$ python3 -q
>>> import numpy as np
>>> import numpy.linalg as la
>>> np.set_printoptions(precision=2, suppress=True, linewidth=200)
>>> feats = np.load("out15.npy")
>>> print(feats)
[[0 0 0 0 0 0 0 0 0 0 0 0 1]
 [0 0 0 0 1 0 0 0 0 0 0 1 0]
 [0 0 0 1 0 1 1 0 1 0 1 0 0]
 [0 0 1 0 0 1 1 0 1 0 1 0 0]
 [0 1 0 0 0 0 0 0 0 0 0 1 0]
 [0 0 1 1 0 0 1 0 1 0 1 0 0]
 [0 0 1 1 0 1 0 0 1 0 1 0 0]
 [0 0 0 0 0 0 0 0 0 1 0 0 1]
 [0 0 1 1 0 1 1 0 0 0 1 0 0]
 [0 0 0 0 0 0 0 1 0 0 0 0 1]
 [0 0 1 1 0 1 1 0 1 0 0 0 0]
 [0 1 0 0 1 0 0 0 0 0 0 0 0]
 [1 0 0 0 0 0 0 1 0 1 0 0 0]]
>>> print(np.argwhere(np.triu(feats)))
[[ 0 12]
 [ 1  4]
 [ 1 11]
 [ 2  3]
 [ 2  5]
 [ 2  6]
 [ 2  8]
 [ 2 10]
 [ 3  5]
 [ 3  6]
 [ 3  8]
 [ 3 10]
 [ 4 11]
 [ 5  6]
 [ 5  8]
 [ 5 10]
 [ 6  8]
 [ 6 10]
 [ 7  9]
 [ 7 12]
 [ 8 10]
 [ 9 12]]
>>> low = np.diag(feats.sum(axis=1)) - feats
>>> print(la.matrix_rank(low))
10
>>> print(low @ np.ones(13))
[0. 0. 0. 0. 0. 0. 0. 0. 0. 0. 0. 0. 0.]
>>> print(round(la.det(low[1:, 1:])))
0
>>> print(np.round(la.eigvalsh(low), 2) + 0)
[0. 0. 0. 1. 3. 3. 3. 4. 6. 6. 6. 6. 6.]
>>> m1 = np.load("arr.npy")
>>> print(m1)
[[ 8  4  4  3  7  6]
 [ 8  4  4  3  7  6]
 [40 20 20 15 35 30]
 [ 0  0  0  0  0  0]
 [32 16 16 12 28 24]
 [ 0  0  0  0  0  0]
 [16  8  8  6 14 12]
 [ 0  0  0  0  0  0]
 [40 20 20 15 35 30]
 [ 8  4  4  3  7  6]
 [ 0  0  0  0  0  0]
 [40 20 20 15 35 30]
 [40 20 20 15 35 30]
 [16  8  8  6 14 12]]
>>> dist = la.norm(m1[:, None] - m1[None], axis=-1)
>>> print((dist + 1e9 * np.eye(14)).round(6).argmin(axis=1))
[ 1  0  8  5  2  3 13  3  2  0  3  2  2  6]
>>> print(dist[10].round(6).argsort(kind="stable")[:4])
[ 3  5  7 10]
>>> print(dist[10])
[13.78 13.78 68.92  0.   55.14  0.   27.57  0.   68.92 13.78  0.   68.92 68.92 27.57]
>>> print(la.norm(m1, axis=1))
[13.78 13.78 68.92  0.   55.14  0.   27.57  0.   68.92 13.78  0.   68.92 68.92 27.57]
>>> print(np.flatnonzero(dist[10] < dist.mean() / 2))
[ 0  1  3  5  7  9 10]
>>> rng = np.random.default_rng(557511)
>>> M2 = m1 + rng.integers(-2, 3, (14, 1)) @ rng.integers(-2, 3, (1, 6))
>>> print(M2)
[[ 8  4  4  3  7  6]
 [ 8  4  4  3  7  6]
 [38 16 24 19 35 28]
 [ 0  0  0  0  0  0]
 [34 20 12  8 28 26]
 [-1 -2  2  2  0 -1]
 [14  4 12 10 14 10]
 [-1 -2  2  2  0 -1]
 [38 16 24 19 35 28]
 [ 9  6  2  1  7  7]
 [ 1  2 -2 -2  0  1]
 [41 22 18 13 35 31]
 [38 16 24 19 35 28]
 [14  4 12 10 14 10]]
>>> print(M2 - m1)
[[ 0  0  0  0  0  0]
 [ 0  0  0  0  0  0]
 [-2 -4  4  4  0 -2]
 [ 0  0  0  0  0  0]
 [ 2  4 -4 -4  0  2]
 [-1 -2  2  2  0 -1]
 [-2 -4  4  4  0 -2]
 [-1 -2  2  2  0 -1]
 [-2 -4  4  4  0 -2]
 [ 1  2 -2 -2  0  1]
 [ 1  2 -2 -2  0  1]
 [ 1  2 -2 -2  0  1]
 [-2 -4  4  4  0 -2]
 [-2 -4  4  4  0 -2]]
>>> print(np.abs(M2 - m1).sum(axis=1))
[ 0  0 16  0 16  8 16  8 16  8  8  8 16 16]
>>> print(la.matrix_rank(M2 - m1, tol=1e-8))
1
